$ python3 -q
>>> import numpy as np
>>> from numpy import linalg as LA
>>> np.set_printoptions(precision=2, suppress=True, linewidth=140, sign=" ")
>>> rd = lambda a: np.round(a, 2) + 0
>>> J = np.load("run19.npy")
>>> J
array([[ 0.25, -0.05,  0.07,  0.48,  0.06],
       [-0.27,  1.35,  0.45, -0.18,  1.08],
       [-0.17,  2.05,  0.77,  0.2 ,  1.74]])
>>> Uu, s, Vt = LA.svd(J, full_matrices=False)
>>> rd(Uu.T @ Uu)
array([[ 1.,  0.,  0.],
       [ 0.,  1.,  0.],
       [ 0.,  0.,  1.]])
>>> rd(s)
array([ 3.33,  0.63,  0.  ])
>>> Uu.shape, s.shape, Vt.shape
((3, 3), (3,), (3, 5))
>>> rd(np.cumsum(s ** 2) / np.sum(s ** 2))
array([ 0.97,  1.  ,  1.  ])
>>> x0 = np.array([1, -1, 2, 2, 2])
>>> h = np.maximum(J @ x0, 0)
>>> rd(J.T @ h)
array([-0.46,  7.94,  3.06,  1.18,  6.83])
>>> J * (h > 1e-9)[:, None]
array([[ 0.25, -0.05,  0.07,  0.48,  0.06],
       [-0.27,  1.35,  0.45, -0.18,  1.08],
       [-0.17,  2.05,  0.77,  0.2 ,  1.74]])
>>> m1 = np.loadtxt("dump.csv", delimiter=",")
>>> m1
array([[-0.49, -0.72,  0.12],
       [ 0.72,  0.91, -0.2 ],
       [-0.85, -0.97,  0.27],
       [-0.62, -0.83,  0.16],
       [ 0.85,  0.97, -0.27],
       [-0.62, -0.83,  0.16],
       [-0.91, -0.99,  0.33],
       [ 0.91,  0.99, -0.33],
       [-0.76, -0.93,  0.22],
       [ 0.96,  1.  , -0.4 ],
       [-0.82, -0.96,  0.25],
       [-0.79, -0.95,  0.24],
       [-0.85, -0.97,  0.27],
       [-0.91, -0.99,  0.33],
       [ 0.72,  0.91, -0.2 ],
       [-0.56, -0.78,  0.14],
       [ 0.26,  0.42, -0.06],
       [-0.91, -0.99,  0.33]])
>>> cen = m1 - m1.mean(axis=0)
>>> evecs = LA.svd(cen)[2][:1]
>>> A2 = cen - cen @ evecs.T @ evecs
>>> LA.norm(A2, axis=1).round(6).argmax()
np.int64(9)
>>> rd(A2.std(axis=0))
array([ 0.03,  0.04,  0.05])
>>> rd(np.diag(evecs.T @ evecs))
array([ 0.4 ,  0.55,  0.04])
>>> rd(LA.norm(A2) / LA.norm(cen))
np.float64(0.06)
>>> data = np.loadtxt("x.csv", delimiter=",")
>>> data
array([[ 2.,  3., -3.,  1.,  0.],
       [-1., -1., -1.,  0.,  0.],
       [-3.,  3.,  2., -2.,  1.],
       [ 2., -2.,  2., -2., -3.]])
>>> A2 = np.array([[2, 3], [3, 2], [-1, -1], [0, 3], [-1, 1]])
>>> A2.T @ data.T
array([[ 16.,  -4.,   0.,  -1.],
       [ 18.,  -4., -10.,  -9.]])
>>> np.einsum("ij->j", data)
array([ 0.,  3.,  0., -3., -2.])
